$ ipython --no-banner

In [1]: import numpy as np

In [2]: np.set_printoptions(precision=3, suppress=True, linewidth=120, sign=" ")

In [3]: rnd = lambda a: np.round(a, 3) + 0

In [4]: X = np.load("mat.npy")

In [5]: X
Out[5]: 
array([[ 1,  0,  0,  0,  0],
       [ 3,  1,  0,  0,  0],
       [ 0,  4,  1,  0,  0],
       [ 3,  0,  3,  1,  0],
       [ 4,  0,  0,  4,  1]])

In [6]: # triangular, det is the product of the diagonal

In [7]: rnd(np.linalg.eigvals(X).sum().real)
Out[7]: np.float64(5.0)

In [8]: np.kron(np.eye(2, dtype=int), X)
Out[8]: 
array([[ 1,  0,  0,  0,  0,  0,  0,  0,  0,  0],
       [ 3,  1,  0,  0,  0,  0,  0,  0,  0,  0],
       [ 0,  4,  1,  0,  0,  0,  0,  0,  0,  0],
       [ 3,  0,  3,  1,  0,  0,  0,  0,  0,  0],
       [ 4,  0,  0,  4,  1,  0,  0,  0,  0,  0],
       [ 0,  0,  0,  0,  0,  1,  0,  0,  0,  0],
       [ 0,  0,  0,  0,  0,  3,  1,  0,  0,  0],
       [ 0,  0,  0,  0,  0,  0,  4,  1,  0,  0],
       [ 0,  0,  0,  0,  0,  3,  0,  3,  1,  0],
       [ 0,  0,  0,  0,  0,  4,  0,  0,  4,  1]])

In [9]: rnd(np.linalg.det(X[::-1]))
Out[9]: np.float64(1.0)

In [10]: np.poly(X)
Out[10]: array([  1.,  -5.,  10., -10.,   5.,  -1.])

In [11]: rnd(np.linalg.eigvals(X))
Out[11]: array([ 1.,  1.,  1.,  1.,  1.])

In [12]: rnd(np.linalg.det(X.T))
Out[12]: np.float64(1.0)

In [13]: rnd(np.linalg.det(2 * X)), rnd(np.linalg.det(X))
Out[13]: (np.float64(32.0), np.float64(1.0))

In [14]: np.einsum("ii->", X)
Out[14]: np.int64(5)
